% ipython --no-banner

In [1]: import numpy as np

In [2]: from numpy import linalg as LA

In [3]: np.set_printoptions(precision=2, suppress=True, linewidth=120)

In [4]: M = np.loadtxt("run19.csv", delimiter=",")

In [5]: M
Out[5]: 
array([[ 1.  ,  0.  ,  0.  ,  0.  ,  0.  ,  0.  ,  0.  ],
       [ 0.  ,  1.  ,  0.  ,  0.  ,  0.  ,  0.  ,  0.  ],
       [ 0.  ,  0.  ,  1.  ,  0.  ,  0.  ,  0.  ,  0.  ],
       [ 0.  ,  0.  ,  0.  ,  1.  ,  0.  ,  0.  ,  0.  ],
       [ 0.  ,  0.  ,  0.  ,  0.  ,  1.  ,  0.  ,  0.  ],
       [ 0.  ,  0.  ,  0.  ,  0.  ,  0.  , -0.73, -0.68],
       [ 0.  ,  0.  ,  0.  ,  0.  ,  0.  ,  0.68, -0.73]])

In [6]: x = np.array([0, 5, 2, 9, 4, 8, 0])

In [7]: round(float(LA.det(M)), 2)
Out[7]: 1.0

In [8]: round(float(LA.norm(x)), 2), round(float(LA.norm(M @ x)), 2)
Out[8]: (13.78, 13.78)

In [9]: np.sort(np.abs(np.degrees(np.angle(LA.eigvals(M)))))
Out[9]: array([  0.,   0.,   0.,   0.,   0., 137., 137.])

In [10]: np.round(M.T @ (M @ x), 2) + 0
Out[10]: array([0., 5., 2., 9., 4., 8., 0.])

In [11]: [p for p in range(1, 25) if np.allclose(LA.matrix_power(M, p), np.eye(7))]
Out[11]: []

In [12]: np.round(np.trace(M), 2)
Out[12]: np.float64(3.54)

In [13]: round(LA.det(M), 2)
Out[13]: np.float64(1.0)

In [14]: LA.matrix_power(M, 2)
Out[14]: 
array([[ 1.  ,  0.  ,  0.  ,  0.  ,  0.  ,  0.  ,  0.  ],
       [ 0.  ,  1.  ,  0.  ,  0.  ,  0.  ,  0.  ,  0.  ],
       [ 0.  ,  0.  ,  1.  ,  0.  ,  0.  ,  0.  ,  0.  ],
       [ 0.  ,  0.  ,  0.  ,  1.  ,  0.  ,  0.  ,  0.  ],
       [ 0.  ,  0.  ,  0.  ,  0.  ,  1.  ,  0.  ,  0.  ],
       [ 0.  ,  0.  ,  0.  ,  0.  ,  0.  ,  0.07,  1.  ],
       [ 0.  ,  0.  ,  0.  ,  0.  ,  0.  , -1.  ,  0.07]])

In [15]: np.sort(np.abs(LA.eigvals(M)))
Out[15]: array([1., 1., 1., 1., 1., 1., 1.])

In [16]: np.allclose(M, M.T)
Out[16]: False

In [17]: T = np.stack([M, -3 * M, M[::-1]])

In [18]: T.sum(axis=0)
Out[18]: 
array([[-2.  ,  0.  ,  0.  ,  0.  ,  0.  ,  0.68, -0.73],
       [ 0.  , -2.  ,  0.  ,  0.  ,  0.  , -0.73, -0.68],
       [ 0.  ,  0.  , -2.  ,  0.  ,  1.  ,  0.  ,  0.  ],
       [ 0.  ,  0.  ,  0.  , -1.  ,  0.  ,  0.  ,  0.  ],
       [ 0.  ,  0.  ,  1.  ,  0.  , -2.  ,  0.  ,  0.  ],
       [ 0.  ,  1.  ,  0.  ,  0.  ,  0.  ,  1.46,  1.36],
       [ 1.  ,  0.  ,  0.  ,  0.  ,  0.  , -1.36,  1.46]])

In [19]: (T @ M.T).shape
Out[19]: (3, 7, 7)

In [20]: LA.matrix_rank(T.reshape(3, -1))
Out[20]: np.int64(2)

In [21]: LA.matrix_rank(T)
Out[21]: array([7, 7, 7])

In [22]: np.einsum("bij,cij->bc", T, T)
Out[22]: 
array([[  7., -21.,   1.],
       [-21.,  63.,  -3.],
       [  1.,  -3.,   7.]])

In [23]: J = np.load("x.npy")

In [24]: J
Out[24]: 
array([[  4.,   3.,   2.,   2.],
       [  0.,  -1.,  -2.,   0.],
       [  4.,   2.,   0.,   2.],
       [-12.,  -7.,  -2.,  -6.]])

In [25]: x = np.array([-1, 1, -3, 0])

In [26]: np.sign((J @ x).round(6))
Out[26]: array([-1.,  1., -1.,  1.])

In [27]: (J * x).sum(axis=1)
Out[27]: array([-7.,  5., -2., 11.])

In [28]: (J @ x).argmax()
Out[28]: np.int64(3)

In [29]: J @ x
Out[29]: array([-7.,  5., -2., 11.])

In [30]: J @ np.eye(4)[0]
Out[30]: array([  4.,   0.,   4., -12.])

In [31]: W0 = np.load("w.npy")

In [32]: W0
Out[32]: 
array([[2, 0, 0, 0],
       [0, 0, 0, 0],
       [0, 0, 1, 0],
       [0, 0, 0, 2]])

In [33]: A2 = W0[0, 0] * W0[1:] - np.outer(W0[1:, 0], W0[0])

In [34]: A2
Out[34]: 
array([[0, 0, 0, 0],
       [0, 0, 2, 0],
       [0, 0, 0, 4]])

In [35]: np.flatnonzero(~A2.round(6).any(axis=1))
Out[35]: array([0])

In [36]: LA.matrix_rank(A2), LA.matrix_rank(W0)
Out[36]: (np.int64(2), np.int64(3))

In [37]: Uu, sv, VT = LA.svd(W0)

In [38]: np.argmax(sv[:-1] / (sv[1:] + 1e-6)) + 1
Out[38]: np.int64(3)

In [39]: A2 = Uu[:, :3] @ np.diag(sv[:3]) @ VT[:3]

In [40]: np.abs(W0 - A2).max()
Out[40]: np.float64(0.0)

In [41]: proj = np.triu(np.array([[1, -1, 0, 2], [-2, -3, 0, 2], [2, 3, 2, 2], [2, -2, 0, 3]]), 1) + np.eye(4)

In [42]: A2 = proj @ W0 @ LA.inv(proj)

In [43]: np.trace(A2), np.trace(W0)
Out[43]: (np.float64(5.0), np.int64(5))

In [44]: A2
Out[44]: 
array([[ 2.,  2.,  0., -4.],
       [ 0.,  0.,  0.,  4.],
       [ 0.,  0.,  1.,  2.],
       [ 0.,  0.,  0.,  2.]])

In [45]: LA.matrix_rank(A2)
Out[45]: np.int64(3)

In [46]: round(float(LA.det(A2)), 2)
Out[46]: 0.0

In [47]: np.sort(np.abs(LA.eigvals(W0)))
Out[47]: array([0., 1., 2., 2.])

In [48]: (W0 - W0.T) / 2
Out[48]: 
array([[0., 0., 0., 0.],
       [0., 0., 0., 0.],
       [0., 0., 0., 0.],
       [0., 0., 0., 0.]])

In [49]: W0 @ W0
Out[49]: 
array([[4, 0, 0, 0],
       [0, 0, 0, 0],
       [0, 0, 1, 0],
       [0, 0, 0, 4]])

In [50]: (W0 + W0.T) / 2
Out[50]: 
array([[2., 0., 0., 0.],
       [0., 0., 0., 0.],
       [0., 0., 1., 0.],
       [0., 0., 0., 2.]])

In [51]: np.allclose(W0, W0.T)
Out[51]: True

In [52]: np.trace(W0)
Out[52]: np.int64(5)

In [53]: LA.determinant(W0)
---------------------------------------------------------------------------
AttributeError                            Traceback (most recent call last)
Cell In[53], line 1
----> 1 LA.determinant(W0)

AttributeError: module 'numpy.linalg' has no attribute 'determinant'

In [54]: round(float(LA.det(W0)), 2)
Out[54]: 0.0

In [55]: np.diff(W0, axis=0)
Out[55]: 
array([[-2,  0,  0,  0],
       [ 0,  0,  1,  0],
       [ 0,  0, -1,  2]])

In [56]: W0 - W0[0]
Out[56]: 
array([[ 0,  0,  0,  0],
       [-2,  0,  0,  0],
       [-2,  0,  1,  0],
       [-2,  0,  0,  2]])

In [57]: LA.rank(W0)
---------------------------------------------------------------------------
AttributeError                            Traceback (most recent call last)
Cell In[57], line 1
----> 1 LA.rank(W0)

AttributeError: module 'numpy.linalg' has no attribute 'rank'

In [58]: np.count_nonzero(W0)
Out[58]: np.int64(3)

In [59]: LA.matrix_rank(W0)
Out[59]: np.int64(3)

In [60]: W0.sum(axis=0)
Out[60]: array([2, 0, 1, 2])

In [61]: LA.svd(W0, compute_uv=False)
Out[61]: array([2., 2., 1., 0.])

In [62]: np.abs(W0).max()
Out[62]: np.int64(2)

In [63]: X = np.loadtxt("block4.csv", delimiter=",")

In [64]: X
Out[64]: 
array([[-0.09, -0.83, -0.81,  0.77, -0.44, -1.93],
       [-6.96, -1.09,  1.02,  2.61, -6.11,  5.  ],
       [-4.91, -2.6 , -1.21,  3.57, -4.98, -1.1 ],
       [ 2.7 ,  0.62, -0.6 , -0.4 , -1.03, -4.89],
       [-5.81, -2.01, -0.49,  3.59, -7.17, -0.32],
       [ 1.39,  0.7 ,  0.09, -0.61, -0.3 , -1.49],
       [-0.49,  1.08,  0.67,  0.19, -5.1 , -1.77],
       [-1.81,  1.22,  1.38,  0.  , -4.43,  1.6 ],
       [ 1.87,  2.02,  0.87, -1.19, -2.8 , -2.2 ],
       [ 4.18,  2.13,  0.29, -1.78, -0.89, -4.44],
       [-0.7 , -0.52, -0.9 ,  1.81, -5.93, -5.61],
       [-0.89,  0.58,  0.69,  0.01, -2.22,  0.79],
       [ 1.19, -0.88, -1.5 ,  1.01, -1.11, -5.32],
       [ 3.96,  0.5 , -1.32, -0.18, -1.73, -8.32],
       [-2.52, -1.71, -1.01,  2.2 , -2.7 , -1.51],
       [-3.3 , -0.3 ,  0.52,  1.39, -4.53,  1.2 ],
       [-0.41,  1.91,  1.49, -0.59, -4.68,  0.13],
       [-4.73, -1.04,  0.39,  2.04, -4.24,  2.71],
       [-4.11,  1.06,  1.97,  0.6 , -6.27,  3.91],
       [-4.69, -1.01,  0.38,  2.02, -4.18,  2.7 ],
       [ 0.23, -1.1 , -1.57,  1.79, -3.76, -6.41],
       [-0.9 ,  0.58,  0.68,  0.01, -2.2 ,  0.81],
       [-4.79, -1.78, -0.38,  2.78, -4.66,  0.78],
       [-5.51,  0.4 ,  1.91,  1.17, -5.99,  5.41],
       [-1.79,  1.21,  1.38,  0.01, -4.41,  1.58],
       [-5.69, -1.18,  0.29,  2.81, -6.81,  1.59],
       [-4.91, -2.61, -1.19,  3.6 , -4.99, -1.08],
       [-0.3 , -2.41, -2.38,  2.44, -1.19, -5.71],
       [-2.12, -1.24, -1.02,  2.39, -5.61, -4.11],
       [-6.98, -1.1 ,  1.02,  2.58, -6.07,  4.97],
       [ 1.67,  0.42, -0.7 ,  0.4 , -3.59, -6.02],
       [-2.57, -2.46, -1.79,  3.  , -3.13, -3.43],
       [-4.65, -0.19,  1.2 ,  1.19, -3.8 ,  4.6 ],
       [-4.77, -1.76, -0.42,  2.75, -4.59,  0.84]])

In [65]: gram = np.cov(X, rowvar=False)

In [66]: np.polyfit(X[:, 1], X[:, 5], 1)
Out[66]: array([ 0.07, -0.77])

In [67]: np.round(LA.eigvalsh(gram)[::-1], 2) + 0
Out[67]: array([23.58,  6.82,  1.97,  0.  ,  0.  ,  0.  ])

In [68]: X.std(axis=0)
Out[68]: array([3.05, 1.37, 1.13, 1.44, 1.91, 3.64])

In [69]: np.argsort(-X.std(axis=0).round(6), kind="stable")
Out[69]: array([5, 0, 4, 3, 1, 2])

In [70]: np.argwhere(np.triu(np.abs(np.corrcoef(X.T)) > 0.8, 1))
Out[70]: array([[1, 3]])

In [71]: gram.shape
Out[71]: (6, 6)

In [72]: X.mean(axis=0)
Out[72]: array([-2.04, -0.39, -0.03,  1.29, -3.87, -0.8 ])

In [73]: LA.matrix_rank(X)
Out[73]: np.int64(6)

In [74]: X[34]
---------------------------------------------------------------------------
IndexError                                Traceback (most recent call last)
Cell In[74], line 1
----> 1 X[34]

IndexError: index 34 is out of bounds for axis 0 with size 34

In [75]: X.shape
Out[75]: (34, 6)

In [76]: np.zeros(34, 6)
---------------------------------------------------------------------------
TypeError                                 Traceback (most recent call last)
Cell In[76], line 1
----> 1 np.zeros(34, 6)

TypeError: Cannot interpret '6' as a data type

In [77]: cen = X - X.mean(axis=0)

In [78]: Uu, sv, VT = LA.svd(cen, full_matrices=False)

In [79]: VT[0] * np.sign(VT[0, np.abs(VT[0]).argmax()])
Out[79]: array([-0.61, -0.08,  0.13,  0.15, -0.29,  0.71])

In [80]: np.searchsorted(np.cumsum(sv ** 2) / (sv ** 2).sum(), 0.9) + 1
Out[80]: np.int64(2)

In [81]: np.round(cen.mean(axis=0), 2) + 0
Out[81]: array([0., 0., 0., 0., 0., 0.])

In [82]: np.round(sv ** 2 / (sv ** 2).sum(), 2) + 0
Out[82]: array([0.73, 0.21, 0.06, 0.  , 0.  , 0.  ])

In [83]: np.abs(VT[-1])
Out[83]: array([0.18, 0.32, 0.88, 0.04, 0.16, 0.27])

In [84]: mat = np.array([[0.9, 0.0, -0.5, -2.1, 0.4],
    ...:     [0.1, -3.1, 1.8, -0.4, 1.0],
    ...:     [1.3, -0.5, 0.5, 0.8, 0.0],
    ...:     [-2.3, -1.0, 1.1, 0.8, -0.7],
    ...:     [-0.3, -0.3, -0.5, 0.5, 1.1],
    ...:     [0.9, -0.6, -1.5, 0.8, 1.5],
    ...:     [-1.0, 0.3, -1.3, 0.2, 0.0]])

In [85]: mat
Out[85]: 
array([[ 0.9,  0. , -0.5, -2.1,  0.4],
       [ 0.1, -3.1,  1.8, -0.4,  1. ],
       [ 1.3, -0.5,  0.5,  0.8,  0. ],
       [-2.3, -1. ,  1.1,  0.8, -0.7],
       [-0.3, -0.3, -0.5,  0.5,  1.1],
       [ 0.9, -0.6, -1.5,  0.8,  1.5],
       [-1. ,  0.3, -1.3,  0.2,  0. ]])

In [86]: Uu, sv, VT = LA.svd(J)

In [87]: evecs = VT[:(sv > 1e-8).sum()]

In [88]: rng = np.random.default_rng(83678)

In [89]: x = J[0] + -2 * J[1] + rng.integers(2) * np.eye(4)[3]

In [90]: x
Out[90]: array([4., 5., 6., 3.])

In [91]: np.allclose(evecs.T @ evecs @ x, x)
Out[91]: False

In [92]: evecs.T @ evecs
Out[92]: 
array([[ 0.69,  0.28, -0.14,  0.34],
       [ 0.28,  0.31,  0.34,  0.14],
       [-0.14,  0.34,  0.83, -0.07],
       [ 0.34,  0.14, -0.07,  0.17]])

In [93]: x = np.array([-2, 1, -2, -3, 3, 3])

In [94]: target = X @ x

In [95]: LA.solve(X.T @ X, X.T @ target)
Out[95]: array([-2.,  1., -2., -3.,  3.,  3.])

In [96]: try:
    ...:     LA.solve(X, target)
    ...: except LA.LinAlgError as e:
    ...:     print(repr(e))
    ...: 
LinAlgError('Last 2 dimensions of the array must be square')

In [97]: np.round(LA.pinv(X) @ X, 2) + 0
Out[97]: 
array([[1., 0., 0., 0., 0., 0.],
       [0., 1., 0., 0., 0., 0.],
       [0., 0., 1., 0., 0., 0.],
       [0., 0., 0., 1., 0., 0.],
       [0., 0., 0., 0., 1., 0.],
       [0., 0., 0., 0., 0., 1.]])

In [98]: target = target + 0.1 * rng.normal(size=34)

In [99]: target
Out[99]: 
array([ -8.49,  -0.44, -19.17, -20.15, -22.66,  -6.  , -20.55,  -6.37, -14.99, -17.52, -37.37,  -3.33, -22.26, -34.58,
       -13.93,  -8.88, -12.07,  -3.22,  -3.35,  -2.92, -34.24,  -3.2 , -11.42,   2.27,  -6.55, -14.5 , -19.48, -25.08,
       -31.38,  -0.36, -31.58, -22.34,   5.53, -10.79])

In [100]: c, *_ = LA.lstsq(X, target)

In [101]: c.round()
Out[101]: array([-2.,  2., -3., -3.,  3.,  3.])
